% ipython --no-banner

In [1]: import numpy as np

In [2]: np.set_printoptions(precision=2, suppress=True, linewidth=140, legacy="1.25")

In [3]: data = np.array([[3, 2, 4], [2, 6, 1], [4, 1, 9]])

In [4]: P = np.triu(np.array([[1, 2, 2], [0, 2, 0], [2, 1, 0]]), 1) + np.eye(3)

In [5]: other = P @ data @ np.linalg.inv(P)

In [6]: round(float(np.linalg.det(other)), 2)
Out[6]: 43.0

In [7]: np.trace(other), np.trace(data)
Out[7]: (18.0, 18)

In [8]: P @ data - data @ P
Out[8]: 
array([[12.,  8., 14.],
       [ 0., -4., -4.],
       [ 0., -8., -8.]])

In [9]: w, V = np.linalg.eig(data)

In [10]: np.round(np.prod(w), 2)
Out[10]: 43.0

In [11]: np.round(data @ V[:, 0] - w[0] * V[:, 0], 2) + 0
Out[11]: array([0., 0., 0.])

In [12]: print(np.sort(np.linalg.eigvals(np.linalg.inv(data))))
[0.09 0.17 1.55]

In [13]: u = np.array([-7, -9, 5])

In [14]: other = data + np.outer(u, np.eye(3)[1])

In [15]: np.linalg.matrix_rank(other - data)
Out[15]: 1

In [16]: print(other)
[[ 3. -5.  4.]
 [ 2. -3.  1.]
 [ 4.  6.  9.]]

In [17]: round(float(np.linalg.det(other) / np.linalg.det(data)), 2), round(1 + np.linalg.solve(data, u)[1], 2)
Out[17]: (1.56, 1.56)

In [18]: O = data.astype(float).copy()

In [19]: for j in range(3):
    ...:     O[:, j] -= O[:, :j] @ (O[:, :j].T @ O[:, j])
    ...:     O[:, j] /= np.linalg.norm(O[:, j])
    ...: 

In [20]: np.round(O.T @ O, 2) + 0
Out[20]: 
array([[1., 0., 0.],
       [0., 1., 0.],
       [0., 0., 1.]])

In [21]: A = np.array([[-1, -3, 0, 0], [-2, 1, 0, 0], [0, 0, -1, -3], [0, 0, -2, 1]])

In [22]: rng = np.random.default_rng(429)

In [23]: lab = rng.permutation(4)

In [24]: lab
Out[24]: array([2, 1, 3, 0])

In [25]: other = A[lab][:, lab]

In [26]: print(np.diag(other))
[-1  1  1 -1]

In [27]: print(np.allclose(other, A))
False

In [28]: np.sort(np.abs(np.linalg.eigvals(other)))
Out[28]: array([2.65, 2.65, 2.65, 2.65])

In [29]: other
Out[29]: 
array([[-1,  0, -3,  0],
       [ 0,  1,  0, -2],
       [-2,  0,  1,  0],
       [ 0, -3,  0, -1]])

In [30]: round(np.linalg.det(other), 2), round(float(np.linalg.det(A[lab])), 2)
Out[30]: (49.0, 49.0)

In [31]: gram = A.T @ A

In [32]: np.diag(gram)
Out[32]: array([ 5, 10,  5, 10])

In [33]: gram
Out[33]: 
array([[ 5,  1,  0,  0],
       [ 1, 10,  0,  0],
       [ 0,  0,  5,  1],
       [ 0,  0,  1, 10]])

In [34]: print(np.trace(gram), (A ** 2).sum())
30 30

In [35]: x = np.array([4, 2, -5, -5])

In [36]: np.linalg.norm(A @ x) <= np.linalg.norm(A, 2) * np.linalg.norm(x) + 1e-9
Out[36]: True

In [37]: np.einsum("ij,j->i", A, x)
Out[37]: array([-10,  -6,  20,   5])

In [38]: print(A @ np.eye(4)[3])
[ 0.  0. -3.  1.]

In [39]: np.linalg.matrix_rank(A)
Out[39]: 4

In [40]: np.diff(A, axis=0)
Out[40]: 
array([[-1,  4,  0,  0],
       [ 2, -1, -1, -3],
       [ 0,  0, -1,  4]])

In [41]: np.linalg.svd(A, compute_uv=False)
Out[41]: array([3.19, 3.19, 2.19, 2.19])

In [42]: np.count_nonzero(A)
Out[42]: 8

In [43]: A.shape
Out[43]: (4, 4)

In [44]: J = np.array([[1.0, 0.7, 0.49], [0.7, 1.0, 0.7], [0.49, 0.7, 1.0]])

In [45]: lab = rng.permutation(3)

In [46]: lab
Out[46]: array([0, 1, 2])

In [47]: other = J[lab][:, lab]

In [48]: np.sort(np.abs(np.linalg.eigvals(other)))
Out[48]: array([0.23, 0.51, 2.26])

In [49]: np.diag(other)
Out[49]: array([1., 1., 1.])

In [50]: np.allclose(other, J)
Out[50]: True

In [51]: print(round(float(np.linalg.det(other)), 2), round(np.linalg.det(J[lab]), 2))
0.26 0.26

In [52]: other = np.linalg.inv(J)

In [53]: np.round(np.linalg.det(J) * other, 2) + 0
Out[53]: 
array([[ 0.51, -0.36,  0.  ],
       [-0.36,  0.76, -0.36],
       [ 0.  , -0.36,  0.51]])

In [54]: np.round(np.linalg.slogdet(J)[0], 2)
Out[54]: 1.0

In [55]: np.round(np.linalg.det(J) * np.linalg.det(other), 2)
Out[55]: 1.0

In [56]: print(round(float(np.linalg.cond(J)), 2))
10.06

In [57]: w, V = np.linalg.eigh(J)

In [58]: x = np.array([-2, 1, 2])

In [59]: (np.sign(V[:, -1].round(6)) == np.sign(V[0, -1].round(6))).astype(int)
Out[59]: array([1, 1, 1])

In [60]: x @ J @ x
Out[60]: 5.08

In [61]: np.linalg.eigvalsh(J[1:, 1:])
Out[61]: array([0.3, 1.7])

In [62]: round(float(x @ J @ x / (x @ x)), 2), np.round(w[0], 2), round(w[-1], 2)
Out[62]: (0.56, 0.23, 2.26)

In [63]: w, V = np.linalg.eigh(J)

In [64]: w.sum(), np.trace(J)
Out[64]: (3.0, 3.0)

In [65]: np.abs(V[:, -1]).round(6).argmax()
Out[65]: 1

In [66]: np.linalg.eigvalsh(J + 4 * np.eye(3))
Out[66]: array([4.23, 4.51, 6.26])

In [67]: np.round(V.T @ J @ V, 2) + 0
Out[67]: 
array([[0.23, 0.  , 0.  ],
       [0.  , 0.51, 0.  ],
       [0.  , 0.  , 2.26]])

In [68]: print((w > 1e-8).sum(), (w < -1e-8).sum())
3 0

In [69]: V @ np.diag(w) @ V.T
Out[69]: 
array([[1.  , 0.7 , 0.49],
       [0.7 , 1.  , 0.7 ],
       [0.49, 0.7 , 1.  ]])
